% ipython --no-banner

In [1]: import numpy as np

In [2]: np.set_printoptions(suppress=True, linewidth=100)

In [3]: out = np.array([[1, 1], [1, -1]])

In [4]: rng = np.random.default_rng(206872)

In [5]: mat = np.kron(out, np.kron(out, out))[rng.permutation(8)][:2]

In [6]: print(mat)
[[ 1 -1 -1  1  1 -1 -1  1]
 [ 1 -1  1 -1 -1  1 -1  1]]

In [7]: # column 4 repeats column 3

In [8]: u = np.array([-3, 8])

In [9]: print(np.convolve(mat[0], u))
[ -3  11  -5 -11   5  11  -5 -11   8]

In [10]: print(np.cross(mat[0, :3], mat[1, :3]))
[-2 -2  0]

In [11]: print(np.polyval(u, mat[0]))
[ 5 11 11  5  5 11 11  5]

In [12]: print(round(float(np.linalg.norm(mat, 1)), 3), round(float(np.linalg.norm(mat, np.inf)), 3))
2.0 8.0

In [13]: print(round(np.linalg.norm(mat, "nuc"), 3))
5.657

In [14]: print(np.round(np.linalg.norm(mat[0] - mat[1]), 3))
4.0

In [15]: print(np.linalg.norm(mat, axis=1).argmax())
0

In [16]: print(np.round(np.linalg.norm(mat, axis=0), 3))
[1.414 1.414 1.414 1.414 1.414 1.414 1.414 1.414]

In [17]: print(round(float(np.linalg.norm(mat) ** 2 / np.linalg.norm(mat, 2) ** 2), 3))
2.0

In [18]: out = mat + rng.integers(-2, 3, (2, 1)) @ rng.integers(-2, 3, (1, 8))

In [19]: print(out)
[[ 3  3 -3 -1  1 -1  3  1]
 [-1 -5  3  1 -1  1 -5  1]]

In [20]: print(np.round(np.linalg.svd(out - mat, compute_uv=False), 3) + 0)
[9.381 0.   ]

In [21]: print(out - mat)
[[ 2  4 -2 -2  0  0  4  0]
 [-2 -4  2  2  0  0 -4  0]]

In [22]: left, sig, Vh = np.linalg.svd(mat, full_matrices=False)

In [23]: print(np.round(np.cumsum(sig ** 2) / np.sum(sig ** 2), 3))
[0.5 1. ]

In [24]: print(np.round(left.T @ mat @ Vh.T, 3) + 0)
[[2.828 0.   ]
 [0.    2.828]]

In [25]: print((sig > 1e-8).sum())
2

In [26]: print(np.allclose(left * sig @ Vh, mat))
True

In [27]: print(sig.round(3))
[2.828 2.828]

In [28]: print(left.T @ left)
[[1. 0.]
 [0. 1.]]

In [29]: print(left.shape, sig.shape, Vh.shape)
(2, 2) (2,) (2, 8)

In [30]: print(np.sqrt((sig ** 2).sum()), np.round(np.linalg.norm(mat), 3))
4.0 4.0

In [31]: x = np.array([0, 2, 2, 1, 1, 2, 2, 0])

In [32]: print(mat @ np.ones(8))
[0. 0.]

In [33]: print((mat * x).sum(axis=1))
[-6 -2]

In [34]: print(np.sign((mat @ x).round(6)))
[-1 -1]

In [35]: print(mat @ x)
[-6 -2]

In [36]: print(mat @ np.eye(8)[5])
[-1.  1.]

In [37]: print(mat @ (2 * x))
[-12  -4]

In [38]: print(np.linalg.norm(mat @ x) <= np.linalg.norm(mat, 2) * np.linalg.norm(x) + 1e-9)
True

In [39]: E = np.load("arr.npy")

In [40]: print(E)
[[ 0 -1 -2]
 [ 1  0 -2]
 [ 2  2  0]]

In [41]: # rank 2

In [42]: th = np.radians(15)

In [43]: R = np.eye(3)

In [44]: R[1, 1] = R[0, 0] = np.cos(th)

In [45]: R[1, 0], R[0, 1] = -np.sin(th), np.sin(th)

In [46]: print(R.round(3))
[[ 0.966  0.259  0.   ]
 [-0.259  0.966  0.   ]
 [ 0.     0.     1.   ]]

In [47]: out = E @ R.T

In [48]: print(np.allclose(np.linalg.norm(E, axis=1), np.linalg.norm(out, axis=1)))
True

In [49]: u = np.array([-2, -3, 0])

In [50]: out = R + np.outer(u, np.eye(3)[2])

In [51]: print(np.linalg.matrix_rank(np.linalg.inv(out) - np.linalg.inv(R), tol=1e-8))
1

In [52]: print(out.round(3))
[[ 0.966  0.259 -2.   ]
 [-0.259  0.966 -3.   ]
 [ 0.     0.     1.   ]]

In [53]: O, vecs = np.linalg.qr(out[:, :1])[0], np.linalg.qr(out[:, 1:])[0]

In [54]: sig = np.linalg.svd(O.T @ vecs, compute_uv=False)

In [55]: print(sig.round(3))
[0.756]

In [56]: print(np.round(np.degrees(np.arccos(sig.clip(0, 1))), 3))
[40.876]

In [57]: K = np.load("a.npy")

In [58]: print(K)
[[ 10.678 -11.827  -8.821  -0.603]
 [  5.475  -5.815  -1.88   -1.315]
 [  3.178  -1.124   1.705  -1.111]]

In [59]: print(np.linalg.cond(E) > 100)
True

In [60]: print([round(float(x), 3) for x in np.linalg.svd(E, compute_uv=False)[:3]])
[3.0, 3.0, 0.0]

In [61]: print(np.linalg.matrix_rank(E, rtol=0.1))
2

In [62]: W1 = np.array([[-3, 0, -1], [2, -3, -2], [2, -2, 2]])

In [63]: c = np.array([1, 3, -3])

In [64]: hid = np.maximum(E @ W1 + c, 0)

In [65]: print((hid > 0).astype(int))
[[0 1 0]
 [0 1 0]
 [0 0 0]]

In [66]: print(np.round((hid > 0).mean(axis=0), 3))
[0.    0.667 0.   ]

In [67]: Z = np.array([[5, -4], [-8, 3], [3, -1]])

In [68]: print(hid @ Z)
[[-80  30]
 [-56  21]
 [  0   0]]

In [69]: print((hid @ Z).round(6).argmax(axis=1))
[1 1 0]

In [70]: T = np.stack([K, -1 * K, K[::-1]])

In [71]: print(T.shape)
(3, 3, 4)

In [72]: print(np.linalg.matrix_rank(T.reshape(3, -1)))
2

In [73]: print(np.linalg.matrix_rank(T))
[3 3 3]

In [74]: gram = K.T @ K

In [75]: print(np.round(np.linalg.svd(K, compute_uv=False) ** 2, 3))
[399.992  15.997   0.64 ]

In [76]: print(round(float(np.trace(gram)), 3), round((K ** 2).sum(), 3))
416.629 416.629

In [77]: print(np.round(np.linalg.eigvalsh(gram)[::-1], 3) + 0)
[399.992  15.997   0.64    0.   ]

In [78]: X = np.load("sample14.npy")

In [79]: print(X)
[[  1  -3   9 -27]
 [  1  -2   4  -8]
 [  1  -1   1  -1]
 [  1   0   0   0]]

In [80]: # row 0 is much longer than the rest

In [81]: labels = rng.permutation(4)

In [82]: print(labels)
[1 2 3 0]

In [83]: out = X[labels][:, labels]

In [84]: print(np.diag(out))
[-2  1  0  1]

In [85]: print(out)
[[ -2   4  -8   1]
 [ -1   1  -1   1]
 [  0   0   0   1]
 [ -3   9 -27   1]]

In [86]: x = np.array([5, 5, 0, -2])

In [87]: target = X @ x

In [88]: print(target)
[44 11  2  5]

In [89]: print(np.round(np.linalg.solve(X.T, X[0]), 3) + 0)
[1. 0. 0. 0.]

In [90]: print(np.round(np.linalg.solve(X, 3 * target), 3) + 0)
[15. 15.  0. -6.]

In [91]: print(np.round(np.linalg.solve(X, X[:, 0]), 3))
[ 1.  0. -0.  0.]

In [92]: u = np.array([-1, -3, 7])

In [93]: print(np.convolve(X[1], u))
[ -1  -1   9 -18  52 -56]

In [94]: print(np.correlate(X[1], X[0], "full"))
[ -27   63 -129  259  -86   28   -8]

In [95]: print(np.polyval(u, X[1]))
[  3   9 -21 -33]

In [96]: print(np.cross(X[1, :3], X[0, :3]))
[-6 -5 -1]

In [97]: u = np.array([0, 3, -1])

In [98]: print(np.round(np.polyval(u, K[2]), 3))
[ 8.534 -4.372  4.115 -4.333]

In [99]: print(np.round(np.convolve(K[2], u), 3))
[ 0.     9.534 -6.55   6.239 -5.038  1.111]

In [100]: out = X[0, 0] * X[1:] - np.outer(X[1:, 0], X[0])

In [101]: print(out)
[[ 0  1 -5 19]
 [ 0  2 -8 26]
 [ 0  3 -9 27]]

In [102]: print(np.linalg.matrix_rank(out), np.linalg.matrix_rank(X))
3 4

In [103]: print(np.flatnonzero(~out.round(6).any(axis=1)))
[]

In [104]: M = np.load("layer19.npy")

In [105]: print(M)
[[ 3  0  2]
 [ 2  1 -2]
 [ 2  1 -2]]

In [106]: # rows 1 and 2 are equal

In [107]: r = np.linalg.matrix_rank(M)

In [108]: print(r)
2

In [109]: null = np.linalg.svd(M)[2][r:].T

In [110]: print(np.allclose(M @ null, 0))
True

In [111]: print([int(np.linalg.matrix_rank(M[:, :j + 1])) for j in range(3)])
[1, 2, 2]

In [112]: print(np.round(null[:, 0] / null[np.abs(null[:, 0]).round(6).argmax(), 0], 3))
[-0.2  1.   0.3]

In [113]: print(np.round(M @ null, 3) + 0)
[[0.]
 [0.]
 [0.]]

In [114]: print(np.unique(M.round(6), axis=0).shape)
(2, 3)

In [115]: print(np.allclose(M[:-1].T @ np.linalg.lstsq(M[:-1].T, M[-1])[0], M[-1]))
True

In [116]: print(round(float(np.trace(np.linalg.pinv(M) @ M)), 3))
2.0

In [117]: F = np.array([[5, -7, 3], [4, -1, 2], [5, -4, -5], [9, 5, 4]])

In [118]: print(F)
[[ 5 -7  3]
 [ 4 -1  2]
 [ 5 -4 -5]
 [ 9  5  4]]

In [119]: out = np.c_[F[:, :2] @ np.array([[4, 1], [0, 3]]), np.array([3, 3, 1, 5])]

In [120]: print(out)
[[ 20 -16   3]
 [ 16   1   3]
 [ 20  -7   1]
 [ 36  24   5]]

In [121]: print(np.round(np.linalg.norm(out - F @ np.linalg.lstsq(F, out)[0], axis=0), 3) + 0)
[0.    0.    0.658]

In [122]: O, vecs = np.linalg.qr(F[:, :2])[0], np.linalg.qr(F[:, 2:])[0]

In [123]: sig = np.linalg.svd(O.T @ vecs, compute_uv=False)

In [124]: print(sig.round(3))
[0.48]

In [125]: W1 = np.array([[-8, 0, -3, 2],
     ...:     [-2, 2, 8, -3],
     ...:     [-7, -5, 5, -7],
     ...:     [8, -7, 5, 3],
     ...:     [5, -3, 8, -7],
     ...:     [-5, 2, -8, -2],
     ...:     [8, -7, 8, 1],
     ...:     [1, -5, 0, 1]])

In [126]: c = np.array([3, 3, 2, 4])

In [127]: hid = np.maximum(mat @ W1 + c, 0)

In [128]: print(hid)
[[15  0  0 14]
 [ 0 10  0  4]]

In [129]: print((hid > 0).mean(axis=0))
[0.5 0.5 0.  1. ]

In [130]: Z = np.array([[3, 1], [1, 3], [0, 4], [0, 1]])

In [131]: print(W1 @ Z)
[[-24 -18]
 [ -4  33]
 [-26  -9]
 [ 17  10]
 [ 12  21]
 [-13 -33]
 [ 17  20]
 [ -2 -13]]

In [132]: print(hid @ Z)
[[45 29]
 [10 34]]

In [133]: print((hid @ Z).round(6).argmax(axis=1))
[0 1]

In [134]: labels = rng.permutation(3)

In [135]: out = F[:, labels] * rng.choice([-1, 1], 3)

In [136]: print(out)
[[ 7 -5 -3]
 [ 1 -4 -2]
 [ 4 -5  5]
 [-5 -9 -4]]

In [137]: left, _, Vh = np.linalg.svd(F.T @ out)

In [138]: print(labels)
[1 0 2]

In [139]: print(np.round(np.linalg.lstsq(F, out)[0], 3) + 0)
[[ 0. -1.  0.]
 [-1.  0.  0.]
 [ 0.  0. -1.]]

In [140]: out = np.linalg.inv(X)

In [141]: print(out.round(3) + 0)
[[ 0.     0.     0.     1.   ]
 [-0.333  1.5   -3.     1.833]
 [-0.5    2.    -2.5    1.   ]
 [-0.167  0.5   -0.5    0.167]]

In [142]: print(round(float(np.linalg.cond(X)), 3))
154.456

In [143]: print(round(float(np.linalg.slogdet(X)[0]), 3))
1.0

In [144]: print(np.round(np.linalg.det(X) * out, 3) + 0)
[[  0.   0.   0.  12.]
 [ -4.  18. -36.  22.]
 [ -6.  24. -30.  12.]
 [ -2.   6.  -6.   2.]]

In [145]: print(np.round(X @ out, 3) + 0)
[[1. 0. 0. 0.]
 [0. 1. 0. 0.]
 [0. 0. 1. 0.]
 [0. 0. 0. 1.]]
